>>> import numpy as np
>>> np.set_printoptions(precision=2, suppress=True, linewidth=200)
>>> rnd = lambda a: np.round(a, 2) + 0
>>> E = np.array([[2, 0, 2, 2, 2, 2, 1, 0],
...     [0, 2, 0, 2, 2, 2, 2, 1],
...     [2, 0, 2, 0, 2, 2, 2, 2],
...     [2, 2, 0, 2, 0, 2, 2, 2],
...     [2, 2, 2, 0, 2, 0, 2, 2],
...     [2, 2, 2, 2, 0, 2, 0, 2],
...     [1, 2, 2, 2, 2, 0, 2, 0],
...     [0, 1, 2, 2, 2, 2, 0, 2]])
>>> # symmetric
>>> np.linalg.matrix_rank(E)
np.int64(8)
>>> rnd(np.linalg.norm(E))
np.float64(13.42)
>>> print(E.sum(axis=0))
[11 11 12 12 12 12 11 11]
>>> rnd(E.mean(axis=0))
array([1.38, 1.38, 1.5 , 1.5 , 1.5 , 1.5 , 1.38, 1.38])
>>> np.count_nonzero(E)
np.int64(48)
>>> E - E[0]
array([[ 0,  0,  0,  0,  0,  0,  0,  0],
       [-2,  2, -2,  0,  0,  0,  1,  1],
       [ 0,  0,  0, -2,  0,  0,  1,  2],
       [ 0,  2, -2,  0, -2,  0,  1,  2],
       [ 0,  2,  0, -2,  0, -2,  1,  2],
       [ 0,  2,  0,  0, -2,  0, -1,  2],
       [-1,  2,  0,  0,  0, -2,  1,  0],
       [-2,  1,  0,  0,  0,  0, -1,  2]])
>>> np.abs(E).max()
np.int64(2)
>>> A2 = E[0, 0] * E[1:] - np.outer(E[1:, 0], E[0])
>>> print(A2)
[[ 0  4  0  4  4  4  4  2]
 [ 0  0  0 -4  0  0  2  4]
 [ 0  4 -4  0 -4  0  2  4]
 [ 0  4  0 -4  0 -4  2  4]
 [ 0  4  0  0 -4  0 -2  4]
 [ 0  4  2  2  2 -2  3  0]
 [ 0  2  4  4  4  4  0  4]]
>>> np.linalg.matrix_rank(A2), np.linalg.matrix_rank(E)
(np.int64(7), np.int64(8))
>>> rnd(np.linalg.norm(A2, axis=0))
array([0.  , 9.17, 6.  , 8.25, 8.25, 7.21, 6.4 , 9.17])
>>> print(rnd(np.linalg.norm(A2, 2)))
12.94
>>> rnd(np.linalg.norm(A2, 1)), rnd(np.linalg.norm(A2, np.inf))
(np.float64(22.0), np.float64(22.0))
>>> A2[4] @ A2[0]
np.int64(0)
>>> rnd(np.linalg.norm(A2) ** 2 / np.linalg.norm(A2, 2) ** 2)
np.float64(2.59)
>>> rnd(np.linalg.norm(A2, "nuc"))
np.float64(45.68)
